% python3 -q
>>> import numpy as np
>>> np.set_printoptions(precision=2, suppress=True, linewidth=140, floatmode="fixed")
>>> rnd = lambda a: np.round(a, 2) + 0
>>> M = np.loadtxt("data.csv", delimiter=",")
>>> print(M)
[[-1.15  1.16 32.18  0.11]
 [-0.61 -0.70 30.77 -1.15]
 [ 0.62 -1.32 29.58 -0.58]
 [ 0.33 -0.97 30.65  0.76]
 [ 0.07 -0.05 29.71  1.36]
 [-0.04  1.01 29.24 -0.77]
 [-0.43 -0.76 30.34 -0.30]
 [-1.48  2.04 30.60 -0.49]
 [ 0.20  0.79 30.39  0.53]
 [ 0.87 -0.13 29.85 -1.87]
 [-1.21 -0.51 30.30  0.28]
 [ 0.54 -0.34 29.53 -0.60]
 [-3.01  1.03 29.85 -1.17]
 [-1.27 -0.36 28.89  0.28]
 [-1.67  1.79 29.61 -0.10]
 [ 0.66 -0.54 28.58  0.62]
 [-0.28  0.31 30.43 -0.54]
 [-0.66 -0.20 30.50 -0.74]
 [ 1.15 -0.60 29.65 -0.31]
 [-1.45 -0.44 32.11  1.30]
 [-1.45 -1.76 29.24 -0.18]]
>>> x0 = np.array([0, 0, 1, 0])
>>> target = M @ x0
>>> print(rnd(np.linalg.solve(M.T @ M, M.T @ target)))
[0.00 0.00 1.00 0.00]
>>> rng = np.random.default_rng(95352)
>>> target = target + 0.05 * rng.normal(size=21)
>>> print(rnd(target))
[32.21 30.77 29.56 30.59 29.68 29.16 30.31 30.61 30.40 29.91 30.30 29.54 29.82 28.92 29.53 28.60 30.46 30.57 29.62 32.07 29.26]
>>> c, *_ = np.linalg.lstsq(M, target)
>>> print(rnd(c))
[ 0.00 -0.01  1.00 -0.02]
>>> print([round(float(np.linalg.norm(np.linalg.solve(M.T @ M + lam * np.eye(4), M.T @ target))), 2) for lam in (0, 1, 10, 100)])
[1.0, 1.0, 1.0, 0.99]
>>> print(rnd(np.linalg.norm(target - M @ c)))
0.18
>>> q, r_ = np.linalg.qr(M)
>>> print(np.trace(q @ q.T))
4.0
>>> print(rnd(r_))
[[   5.20   -1.49  -60.37    0.32]
 [   0.00    4.19  -24.58   -0.33]
 [   0.00    0.00 -121.61    0.77]
 [   0.00    0.00    0.00   -3.60]]
>>> print(rnd(q @ r_))
[[-1.15  1.16 32.18  0.11]
 [-0.61 -0.70 30.77 -1.15]
 [ 0.62 -1.32 29.58 -0.58]
 [ 0.33 -0.97 30.65  0.76]
 [ 0.07 -0.05 29.71  1.36]
 [-0.04  1.01 29.24 -0.77]
 [-0.43 -0.76 30.34 -0.30]
 [-1.48  2.04 30.60 -0.49]
 [ 0.20  0.79 30.39  0.53]
 [ 0.87 -0.13 29.85 -1.87]
 [-1.21 -0.51 30.30  0.28]
 [ 0.54 -0.34 29.53 -0.60]
 [-3.01  1.03 29.85 -1.17]
 [-1.27 -0.36 28.89  0.28]
 [-1.67  1.79 29.61 -0.10]
 [ 0.66 -0.54 28.58  0.62]
 [-0.28  0.31 30.43 -0.54]
 [-0.66 -0.20 30.50 -0.74]
 [ 1.15 -0.60 29.65 -0.31]
 [-1.45 -0.44 32.11  1.30]
 [-1.45 -1.76 29.24 -0.18]]
>>> print(rnd(abs(r_[0, 0])), rnd(np.linalg.norm(M[:, 0])))
5.2 5.2
>>> print(rnd(q.T @ q))
[[1.00 0.00 0.00 0.00]
 [0.00 1.00 0.00 0.00]
 [0.00 0.00 1.00 0.00]
 [0.00 0.00 0.00 1.00]]
>>> Ac = M - M.mean(axis=1)
Traceback (most recent call last):
  File "<python-input-21>", line 1, in <module>
    Ac = M - M.mean(axis=1)
         ~~^~~~~~~~~~~~~~~~
ValueError: operands could not be broadcast together with shapes (21,4) (21,) 
>>> Ac = M - M.mean(axis=0)
>>> Uu, sigma, vt = np.linalg.svd(Ac, full_matrices=False)
>>> print(rnd(sigma))
[5.61 4.11 3.55 3.23]
>>> print(rnd(vt[0] * np.sign(vt[0, np.abs(vt[0]).argmax()])))
[ 0.71 -0.60 -0.37  0.01]
>>> print(np.linalg.matrix_rank(Ac))
4
>>> print(rnd((sigma ** 2).sum() ** 2 / (sigma ** 4).sum()))
3.3
>>> print(rnd(sigma ** 2 / (sigma ** 2).sum()))
[0.44 0.24 0.18 0.15]
>>> print(np.abs(vt[0]).argmax())
0
>>> Uu, sigma, vt = np.linalg.svd(M)
>>> print(np.argmax(sigma[:-1] / (sigma[1:] + 1e-6)) + 1)
1
>>> print(rnd(sigma))
[137.99   5.38   3.80   3.38]
>>> A2 = Uu[:, :1] @ np.diag(sigma[:1]) @ vt[:1]
>>> print(rnd(np.linalg.norm(M - A2, 2)), rnd(sigma[1]))
5.38 5.38
>>> print(rnd(np.linalg.norm(M - A2) / np.linalg.norm(M)))
0.05
>>> print(np.linalg.matrix_rank(A2))
1
>>> A2 = M / np.linalg.norm(M, axis=1, keepdims=True)
>>> G = A2 @ A2.T
>>> print(rnd(np.linalg.norm(A2, axis=1)))
[1.00 1.00 1.00 1.00 1.00 1.00 1.00 1.00 1.00 1.00 1.00 1.00 1.00 1.00 1.00 1.00 1.00 1.00 1.00 1.00 1.00]
>>> print(rnd(G[8]))
[1.00 1.00 1.00 1.00 1.00 1.00 1.00 1.00 1.00 1.00 1.00 1.00 0.99 1.00 1.00 1.00 1.00 1.00 1.00 1.00 0.99]
>>> arr = np.load("run1.npy")
>>> print(arr)
[[-12  -6  -8  -4]
 [  0  -6   0  -4]
 [ -4  -2 -12  -6]
 [  0  -2   0  -6]]
>>> A2 = arr + rng.integers(-2, 3, (4, 1)) @ rng.integers(-2, 3, (1, 4))
>>> print(A2)
[[-12  -2 -12  -2]
 [  0  -6   0  -4]
 [ -4  -6  -8  -8]
 [  0  -6   4  -8]]
>>> print(A2 - arr)
[[ 0  4 -4  2]
 [ 0  0  0  0]
 [ 0 -4  4 -2]
 [ 0 -4  4 -2]]
>>> A2 = arr[0, 0] * arr[1:] - np.outer(arr[1:, 0], arr[0])
>>> print(A2)
[[  0  72   0  48]
 [  0   0 112  56]
 [  0  24   0  72]]
>>> print(np.linalg.matrix_rank(A2), np.linalg.matrix_rank(arr))
3 4
>>> print(np.flatnonzero(~A2.round(6).any(axis=1)))
[]
